>>> import numpy as np
>>> np.set_printoptions(precision=2, suppress=True, linewidth=140, sign=" ")
>>> def rnd(a):
...     return np.round(a, 2) + 0
... 
>>> F = np.loadtxt("data.csv", delimiter=",")
>>> F
array([[ 0.,  0.,  0.,  1.],
       [ 0.,  0.,  2.,  2.],
       [ 0.,  1.,  0.,  1.],
       [ 2.,  2.,  2.,  2.]])
>>> other = np.array([[1, 1], [2, 3]])
>>> C = np.kron(other, F)
>>> C.shape
(8, 8)
>>> vec = np.array([3, 0, 5, 5])
>>> y = F @ vec
>>> print(y)
[  5.  20.   5.  26.]
>>> rnd(np.linalg.solve(F, y))
array([ 3.,  0.,  5.,  5.])
>>> rnd(np.linalg.solve(F, y + F[:, 1]))
array([ 3.,  1.,  5.,  5.])
>>> rnd(np.linalg.solve(F, -1 * y))
array([-3.,  0., -5., -5.])
>>> rnd(np.linalg.solve(F, F[:, 2]))
array([ 0.,  0.,  1.,  0.])
>>> rnd(np.linalg.det(2 * F)), rnd(np.linalg.det(F))
(np.float64(64.0), np.float64(4.0))
>>> np.kron(np.eye(2, dtype=int), F)
array([[ 0.,  0.,  0.,  1.,  0.,  0.,  0.,  0.],
       [ 0.,  0.,  2.,  2.,  0.,  0.,  0.,  0.],
       [ 0.,  1.,  0.,  1.,  0.,  0.,  0.,  0.],
       [ 2.,  2.,  2.,  2.,  0.,  0.,  0.,  0.],
       [ 0.,  0.,  0.,  0.,  0.,  0.,  0.,  1.],
       [ 0.,  0.,  0.,  0.,  0.,  0.,  2.,  2.],
       [ 0.,  0.,  0.,  0.,  0.,  1.,  0.,  1.],
       [ 0.,  0.,  0.,  0.,  2.,  2.,  2.,  2.]])
>>> r0 = np.array([2, 0, 3, 0])
>>> other = F + np.outer(r0, np.eye(4)[1])
>>> other
array([[ 0.,  2.,  0.,  1.],
       [ 0.,  0.,  2.,  2.],
       [ 0.,  4.,  0.,  1.],
       [ 2.,  2.,  2.,  2.]])
